>>> import numpy as np
>>> from numpy import linalg as LA
>>> np.set_printoptions(suppress=True, linewidth=120)
>>> M = np.array([[0.0, -1.0, -1.0], [-1.0, 0.0, -1.0], [-1.0, -1.0, 0.0]])
>>> print(M)
[[ 0. -1. -1.]
 [-1.  0. -1.]
 [-1. -1.  0.]]
>>> f = np.array([2, 0])
>>> print(np.correlate(M[1], M[2], "full"))
[0. 1. 1. 1. 1.]
>>> print(np.polyval(f, M[1]))
[-2.  0. -2.]
>>> print(np.array([np.convolve(row, f, "same") for row in M]))
[[ 0. -2. -2.]
 [-2.  0. -2.]
 [-2. -2.  0.]]
>>> print(np.convolve(M[1], f))
[-2.  0. -2.  0.]
>>> evals, V = LA.eig(M)
>>> print(np.round(np.sort(LA.eigvals(M.T)), 2))
[-2.  1.  1.]
>>> rng = np.random.default_rng(245674)
>>> lab = rng.permutation(3)
>>> out = M[:, lab] * rng.choice([-1, 1], 3)
>>> print(out)
[[-0.  1. -1.]
 [ 1. -0. -1.]
 [ 1.  1.  0.]]
>>> Uu, _, vt = LA.svd(M.T @ out)
>>> print(lab)
[0 1 2]
>>> print(np.round(Uu @ vt, 2) + 0)
[[-1.  0.  0.]
 [ 0. -1.  0.]
 [ 0.  0.  1.]]
>>> print(np.all(LA.eigvalsh(M) > 0))
False
>>> F = np.array([[0.0, 0.0, 0.0, -1.0, -1.0, -1.0, -1.0],
...     [0.0, 0.0, -1.0, 0.0, 0.0, 0.0, 0.0],
...     [0.0, -1.0, 0.0, 0.0, 0.0, 0.0, 0.0],
...     [-1.0, 0.0, 0.0, 0.0, -1.0, -1.0, -1.0],
...     [-1.0, 0.0, 0.0, -1.0, 0.0, -1.0, -1.0],
...     [-1.0, 0.0, 0.0, -1.0, -1.0, 0.0, -1.0],
...     [-1.0, 0.0, 0.0, -1.0, -1.0, -1.0, 0.0]])
>>> # 2 groups of indices that never mix
>>> ang = np.radians(180)
>>> r_ = np.eye(7)
>>> r_[1, 1] = r_[5, 5] = np.cos(ang)
>>> r_[1, 5], r_[5, 1] = -np.sin(ang), np.sin(ang)
>>> print(r_.round(2) + 0)
[[ 1.  0.  0.  0.  0.  0.  0.]
 [ 0. -1.  0.  0.  0.  0.  0.]
 [ 0.  0.  1.  0.  0.  0.  0.]
 [ 0.  0.  0.  1.  0.  0.  0.]
 [ 0.  0.  0.  0.  1.  0.  0.]
 [ 0.  0.  0.  0.  0. -1.  0.]
 [ 0.  0.  0.  0.  0.  0.  1.]]
>>> out = F @ r_.T
>>> print(out.round(2) + 0)
[[ 0.  0.  0. -1. -1.  1. -1.]
 [ 0.  0. -1.  0.  0.  0.  0.]
 [ 0.  1.  0.  0.  0.  0.  0.]
 [-1.  0.  0.  0. -1.  1. -1.]
 [-1.  0.  0. -1.  0.  1. -1.]
 [-1.  0.  0. -1. -1.  0. -1.]
 [-1.  0.  0. -1. -1.  1.  0.]]
>>> print(np.allclose(LA.norm(F, axis=1), LA.norm(out, axis=1)))
True
>>> lab = rng.permutation(7)
>>> out = F[:, lab] * rng.choice([-1, 1], 7)
>>> print(out)
[[-1.  1.  1.  0.  1. -0. -0.]
 [ 0. -0. -0. -1. -0. -0. -0.]
 [ 0. -0. -0.  0. -0.  1. -0.]
 [-1. -0.  1.  0.  1. -0.  1.]
 [-1.  1. -0.  0.  1. -0.  1.]
 [-1.  1.  1.  0. -0. -0.  1.]
 [ 0.  1.  1.  0.  1. -0.  1.]]
>>> Uu, _, vt = LA.svd(F.T @ out)
>>> print(np.round(LA.lstsq(F, out)[0], 2) + 0)
[[ 0.  0.  0.  0.  0.  0. -1.]
 [ 0.  0.  0.  0.  0. -1.  0.]
 [ 0.  0.  0.  1.  0.  0.  0.]
 [ 0. -1.  0.  0.  0.  0.  0.]
 [ 0.  0. -1.  0.  0.  0.  0.]
 [ 0.  0.  0.  0. -1.  0.  0.]
 [ 1.  0.  0.  0.  0.  0.  0.]]
>>> Q, r_ = LA.qr(out)
>>> print(np.round(Q.T @ Q, 2) + 0)
[[1. 0. 0. 0. 0. 0. 0.]
 [0. 1. 0. 0. 0. 0. 0.]
 [0. 0. 1. 0. 0. 0. 0.]
 [0. 0. 0. 1. 0. 0. 0.]
 [0. 0. 0. 0. 1. 0. 0.]
 [0. 0. 0. 0. 0. 1. 0.]
 [0. 0. 0. 0. 0. 0. 1.]]
>>> print(Q.round(2) + 0)
[[-0.5  -0.19 -0.12  0.   -0.09  0.   -0.83]
 [ 0.    0.    0.   -1.    0.    0.    0.  ]
 [ 0.    0.    0.    0.    0.   -1.    0.  ]
 [-0.5   0.57 -0.48  0.   -0.35  0.    0.28]
 [-0.5  -0.19  0.72  0.   -0.35  0.    0.28]
 [-0.5  -0.19 -0.12  0.    0.79  0.    0.28]
 [ 0.   -0.76 -0.48  0.   -0.35  0.    0.28]]
>>> print(np.round(np.abs(np.diag(r_)), 2))
[2.   1.32 1.2  1.   1.14 1.   1.11]
>>> arr = np.loadtxt("data.csv", delimiter=",")
>>> print(arr)
[[ 8. -9.  8. -9.]
 [ 3.  2.  3.  2.]
 [ 8. -9.  8. -9.]
 [ 3.  2.  3.  2.]]
>>> # rows 0 and 2 are equal
>>> print(np.round(LA.svd(arr, compute_uv=False), 2) + 0)
[24.11  7.14  0.    0.  ]
>>> print(arr.sum(axis=1))
[-2. 10. -2. 10.]
>>> print(round(LA.norm(arr), 2))
25.14
>>> print(np.count_nonzero(arr))
16
>>> print(arr.shape)
(4, 4)
>>> print(arr.sum(axis=0))
[ 22. -14.  22. -14.]
>>> print(np.diff(arr, axis=0))
[[ -5.  11.  -5.  11.]
 [  5. -11.   5. -11.]
 [ -5.  11.  -5.  11.]]
>>> w1 = np.array([[5, 2, 4], [4, 0, 1], [0, 0, 5], [1, 4, 4]])
>>> b = np.array([0, 2, -2])
>>> act = np.maximum(arr @ w1 + b, 0)
>>> print((act > 0).mean(axis=0))
[0.5 0.5 1. ]
>>> print(LA.matrix_rank(act))
2
>>> print((act > 0).astype(int))
[[0 0 1]
 [1 1 1]
 [0 0 1]
 [1 1 1]]
>>> C = np.array([[2, -3, -3], [4, -3, 2], [-4, -1, -5]])
>>> print(w1 @ C)
[[  2 -25 -31]
 [  4 -13 -17]
 [-20  -5 -25]
 [  2 -19 -15]]
>>> print(act @ C)
[[-100.  -25. -125.]
 [ -26. -158. -218.]
 [-100.  -25. -125.]
 [ -26. -158. -218.]]
>>> f = np.array([0, -2, -2])
>>> print(np.cross(arr[2, :3], arr[3, :3]))
[-43.   0.  43.]
>>> print(np.polyval(f, arr[2]))
[-18.  16. -18.  16.]
>>> print(np.convolve(arr[2], f))
[  0. -16.   2.   2.   2.  18.]
>>> print(np.correlate(arr[2], arr[3], "full"))
[ 16.   6.   5.  12. -38.   6. -27.]
>>> print(np.allclose(arr[:-1].T @ LA.lstsq(arr[:-1].T, arr[-1])[0], arr[-1]))
True
>>> print(np.round(arr @ LA.pinv(arr) @ arr, 2))
[[ 8. -9.  8. -9.]
 [ 3.  2.  3.  2.]
 [ 8. -9.  8. -9.]
 [ 3.  2.  3.  2.]]
>>> print(np.round(np.trace(LA.pinv(arr) @ arr), 2))
2.0
>>> print(np.abs(np.diag(LA.qr(arr)[1])) > 1e-9)
[ True  True False False]
>>> print(np.unique(arr.round(6), axis=0).shape)
(2, 4)
>>> print(LA.lstsq(arr[:-1].T, arr[-1])[2])
2
>>> rk = LA.matrix_rank(arr)
>>> print(rk)
2
>>> null = LA.svd(arr)[2][rk:].T
>>> print(LA.matrix_rank(arr.T @ arr), LA.matrix_rank(arr @ arr.T))
2 2
>>> print(null.shape)
(4, 2)
>>> print([int(LA.matrix_rank(arr[:, :j + 1])) for j in range(4)])
[1, 2, 2, 2]
>>> feats = np.array([[0, 0], [0, 0], [0, 0], [0, 1]])
>>> print(feats)
[[0 0]
 [0 0]
 [0 0]
 [0 1]]
>>> print(feats[:, 0] @ feats[:, 1])
0
>>> print(np.round(LA.norm(feats, axis=0), 2))
[0. 1.]
>>> print(feats.T @ feats)
[[0 0]
 [0 1]]
>>> print(feats @ feats.T)
[[0 0 0 0]
 [0 0 0 0]
 [0 0 0 0]
 [0 0 0 1]]
>>> out = feats + rng.integers(-2, 3, (4, 1)) @ rng.integers(-2, 3, (1, 2))
>>> print(out)
[[-1  1]
 [ 2 -2]
 [-2  2]
 [-2  3]]
>>> print(out - feats)
[[-1  1]
 [ 2 -2]
 [-2  2]
 [-2  2]]
>>> print(np.abs(out - feats).sum(axis=1))
[2 4 4 4]
>>> K = np.loadtxt("run17.csv", delimiter=",")
>>> print(K)
[[32. 12. 27. 14. 28. 22. 17.]
 [48. 23. 43. 23. 25. 41. 16.]
 [24. 11. 19. 11. 19. 17. 13.]
 [32. 21. 27. 17.  7. 31.  8.]]
>>> print(np.allclose(K[:-1].T @ LA.lstsq(K[:-1].T, K[-1])[0], K[-1]))
True
>>> print(np.round(np.trace(LA.pinv(K) @ K), 2))
3.0
>>> print(np.round(K @ LA.pinv(K) @ K, 2))
[[32. 12. 27. 14. 28. 22. 17.]
 [48. 23. 43. 23. 25. 41. 16.]
 [24. 11. 19. 11. 19. 17. 13.]
 [32. 21. 27. 17.  7. 31.  8.]]
>>> data = np.load("out2.npy")
>>> print(data)
[[ 3. -2.  1.  0.  2. -3.]
 [-2.  6. -2.  0. -4.  6.]
 [ 1. -2.  3.  0.  2. -3.]
 [ 0.  0.  0.  2.  0.  0.]
 [ 2. -4.  2.  0.  6. -6.]
 [-3.  6. -3.  0. -6. 11.]]
>>> # 2 groups of indices that never mix
>>> f = np.array([0, 2, -3, -3, 0, -3])
>>> out = data + np.outer(f, np.eye(6)[1])
>>> print(round(float(LA.det(out) / LA.det(data)), 2), round(float(1 + LA.solve(data, f)[1]), 2))
2.1 2.1
>>> print(out)
[[ 3. -2.  1.  0.  2. -3.]
 [-2.  8. -2.  0. -4.  6.]
 [ 1. -5.  3.  0.  2. -3.]
 [ 0. -3.  0.  2.  0.  0.]
 [ 2. -4.  2.  0.  6. -6.]
 [-3.  3. -3.  0. -6. 11.]]
>>> print(LA.matrix_rank(out - data))
1
>>> evals, V = LA.eigh(data)
>>> print(np.abs(V[:, -1]).round(6).argmax())
5
>>> print(np.round(LA.eigvalsh(data + 5 * np.eye(6)), 2))
[ 7.  7.  7.  7.  7. 26.]
>>> print(np.round(LA.svd(data, compute_uv=False), 2))
[21.  2.  2.  2.  2.  2.]
>>> print((evals > 1e-8).sum(), (evals < -1e-8).sum())
6 0
>>> print(np.round(V.T @ data @ V, 2) + 0)
[[ 2.  0.  0.  0.  0.  0.]
 [ 0.  2.  0.  0.  0.  0.]
 [ 0.  0.  2.  0.  0.  0.]
 [ 0.  0.  0.  2.  0.  0.]
 [ 0.  0.  0.  0.  2.  0.]
 [ 0.  0.  0.  0.  0. 21.]]
>>> A = np.loadtxt("m.csv", delimiter=",")
>>> print(A)
[[ 1.2 -2.5  0.5  1.  -0.6  0.8 -0.7]
 [ 0.9  0.7  0.1  1.4 -1.6 -1.2 -1. ]
 [-0.5  1.2 -0.5 -2.   1.3 -1.3 -1.4]
 [ 1.  -1.6  0.3 -0.4  0.1 -0.1  0.5]
 [ 2.3  0.4 -0.6 -1.6  1.1  3.4  1.1]
 [ 0.   0.8  0.5  2.2  1.7  0.1  0.1]]
>>> vec = np.array([2, 5, -1, 1, 2, 0, 4])
>>> h = np.maximum(A @ vec, 0)
>>> print(np.round(np.tanh(A @ vec), 2))
[-1.   -0.54  0.46 -1.    1.    1.  ]
>>> print(h.round(2))
[ 0.   0.   0.5  0.  12.2  9.5]
>>> print(np.round(A.T @ h, 2))
[27.81 13.08 -2.82  0.38 30.22 41.78 13.67]
>>> print(np.round(np.maximum(A @ vec, 0) - np.maximum(-A @ vec, 0), 2))
[-13.6  -0.6   0.5  -4.5  12.2   9.5]
>>> print(np.round(np.maximum(A @ (3 * vec), 0), 2))
[ 0.   0.   1.5  0.  36.6 28.5]
>>> out = A + rng.integers(-2, 3, (6, 5)) @ rng.integers(-2, 3, (5, 7))
>>> print(out)
[[ 4.2  0.5  3.5 -1.   0.4  7.8 -2.7]
 [-4.1  4.7 -3.9  4.4 -8.6  7.8 -1. ]
 [ 5.5 -0.8 -6.5  4.  -4.7  2.7 -1.4]
 [ 1.  -9.6  7.3  0.6  1.1 -4.1 -0.5]
 [ 7.3  3.4 -3.6 -2.6  1.1  6.4  2.1]
 [ 6.  -1.2  1.5  2.2  0.7  3.1  1.1]]
>>> print(LA.matrix_rank(out - A, tol=1e-8))
5
>>> print(np.round(LA.svd(out - A, compute_uv=False), 2) + 0)
[18.74 12.08 10.55  8.37  2.18  0.  ]
>>> def softmax(z):
...     e = np.exp(z - z.max(axis=-1, keepdims=True))
...     return e / e.sum(axis=-1, keepdims=True)
... 
>>> print(np.round(softmax(A[3]), 2))
[0.32 0.02 0.16 0.08 0.13 0.11 0.19]
>>> print(np.round(softmax(A[3] + 5), 2))
[0.32 0.02 0.16 0.08 0.13 0.11 0.19]
>>> S = A @ A.T / np.sqrt(7)
>>> print(softmax(S).round(6).argmax(axis=1))
[0 1 2 0 4 5]
>>> Uu, sv, vt = LA.svd(A, full_matrices=False)
>>> print(np.round(vt @ vt.T, 2) + 0)
[[1. 0. 0. 0. 0. 0.]
 [0. 1. 0. 0. 0. 0.]
 [0. 0. 1. 0. 0. 0.]
 [0. 0. 0. 1. 0. 0.]
 [0. 0. 0. 0. 1. 0.]
 [0. 0. 0. 0. 0. 1.]]
>>> print(round(np.sqrt((sv ** 2).sum()), 2), round(LA.norm(A), 2))
8.07 8.07
>>> print(sv.round(2))
[5.1  4.37 3.13 2.29 1.96 1.05]
>>> print(np.round(np.abs(vt[0]), 2))
[0.43 0.15 0.08 0.33 0.22 0.73 0.3 ]
>>> print(Uu.shape, sv.shape, vt.shape)
(6, 6) (6,) (6, 7)
>>> f = np.array([-6, -5, 2])
>>> print(np.round(np.cross(A[3, :3], A[0, :3]), 2))
[-0.05 -0.14 -0.58]
>>> print(np.round(np.convolve(A[3], f), 2))
[-6.   4.6  8.2 -2.3  2.  -0.7 -2.3 -2.7  1. ]
>>> E = np.load("x.npy")
>>> print(E)
[[-12.32  -0.65  -3.61]
 [ 10.28  -2.64  -0.35]
 [-54.71   3.06  -2.2 ]
 [ 11.98  -3.62  32.64]
 [ 20.69  -6.38 -14.53]
 [-33.14   8.58  24.85]
 [ 14.55   2.56  -8.51]
 [ 20.07  -6.85 -12.85]
 [  3.65   0.92  11.56]
 [-19.84  -5.64  12.01]
 [ 21.78  10.03   8.35]
 [  6.79  -3.06  -2.18]]
>>> lab = rng.permutation(3)
>>> out = E[:, lab] * rng.choice([-1, 1], 3)
>>> print(out)
[[ 12.32  -0.65  -3.61]
 [-10.28  -2.64  -0.35]
 [ 54.71   3.06  -2.2 ]
 [-11.98  -3.62  32.64]
 [-20.69  -6.38 -14.53]
 [ 33.14   8.58  24.85]
 [-14.55   2.56  -8.51]
 [-20.07  -6.85 -12.85]
 [ -3.65   0.92  11.56]
 [ 19.84  -5.64  12.01]
 [-21.78  10.03   8.35]
 [ -6.79  -3.06  -2.18]]
>>> Uu, _, vt = LA.svd(E.T @ out)
>>> print(np.round(Uu @ vt, 2) + 0)
[[-1.  0.  0.]
 [ 0.  1.  0.]
 [ 0.  0.  1.]]
>>> print(np.round(LA.lstsq(E, out)[0], 2) + 0)
[[-1.  0.  0.]
 [ 0.  1.  0.]
 [ 0.  0.  1.]]
